% ipython --no-banner

In [1]: import numpy as np

In [2]: np.set_printoptions(precision=3, suppress=True, linewidth=160)

In [3]: data = np.load("w.npy")

In [4]: data
Out[4]: 
array([[10, -3,  5],
       [-3, 10, -4],
       [ 5, -4,  6]])

In [5]: # symmetric, so the eigenvalues are real

In [6]: Q, evecs = np.linalg.qr(data[:, :1])[0], np.linalg.qr(data[:, 1:])[0]

In [7]: sv = np.linalg.svd(Q.T @ evecs, compute_uv=False)

In [8]: sv
Out[8]: array([0.925])

In [9]: mat = np.load("a.npy")

In [10]: print(mat)
[[ 4 -3]
 [-3 -4]]

In [11]: Q, evecs = np.linalg.qr(mat[:, :1])[0], np.linalg.qr(mat[:, 1:])[0]

In [12]: sv = np.linalg.svd(Q.T @ evecs, compute_uv=False)

In [13]: print((sv > 0.9).sum())
0

In [14]: print(round(np.linalg.norm(Q @ Q.T - evecs @ evecs.T, 2), 3))
1.0

In [15]: np.degrees(np.arccos(sv.clip(0, 1)))
Out[15]: array([90.])

In [16]: w, evecs = np.linalg.eigh(mat)

In [17]: x0 = np.array([1, -2])

In [18]: np.round(evecs * np.abs(w) @ evecs.T, 3) + 0
Out[18]: 
array([[5., 0.],
       [0., 5.]])

In [19]: x0 @ mat @ x0 / (x0 @ x0), w[0], w[-1]
Out[19]: (np.float64(0.0), np.float64(-5.0), np.float64(5.0))

In [20]: np.abs(mat).sum(axis=1).max(), np.abs(w).max()
Out[20]: (np.int64(7), np.float64(5.0))

In [21]: np.linalg.eigvalsh(mat[1:, 1:])
Out[21]: array([-4.])

In [22]: print((np.sign(evecs[:, -1].round(6)) == np.sign(evecs[0, -1].round(6))).astype(int))
[1 0]

In [23]: print(evecs * np.maximum(w, 0) @ evecs.T)
[[ 4.5 -1.5]
 [-1.5  0.5]]

In [24]: t3 = np.stack([mat, 3 * mat, mat[::-1]])

In [25]: print(t3.sum(axis=0))
[[ 13 -16]
 [ -8 -19]]

In [26]: print(t3.shape)
(3, 2, 2)

In [27]: (t3 @ mat.T).shape
Out[27]: (3, 2, 2)

In [28]: np.linalg.matrix_rank(t3)
Out[28]: array([2, 2, 2])

In [29]: B = np.array([[5, 4], [2, 0]])

In [30]: Z = np.array([[-2, -1, -1], [-2, 1, -2], [-2, 1, -1]])

In [31]: F = np.kron(B, Z)

In [32]: F
Out[32]: 
array([[-10,  -5,  -5,  -8,  -4,  -4],
       [-10,   5, -10,  -8,   4,  -8],
       [-10,   5,  -5,  -8,   4,  -4],
       [ -4,  -2,  -2,   0,   0,   0],
       [ -4,   2,  -4,   0,   0,   0],
       [ -4,   2,  -2,   0,   0,   0]])

In [33]: r0, r1 = F[0], F[4]

In [34]: r0 @ r1
Out[34]: np.int64(50)

In [35]: print(r0 @ r0)
246

In [36]: pr = (r0 @ r1) / (r0 @ r0) * r0

In [37]: np.outer(r0, r1)
Out[37]: 
array([[ 40, -20,  40,   0,   0,   0],
       [ 20, -10,  20,   0,   0,   0],
       [ 20, -10,  20,   0,   0,   0],
       [ 32, -16,  32,   0,   0,   0],
       [ 16,  -8,  16,   0,   0,   0],
       [ 16,  -8,  16,   0,   0,   0]])

In [38]: pr
Out[38]: array([-2.033, -1.016, -1.016, -1.626, -0.813, -0.813])

In [39]: np.linalg.matrix_rank(np.outer(r0, r1))
Out[39]: np.int64(1)
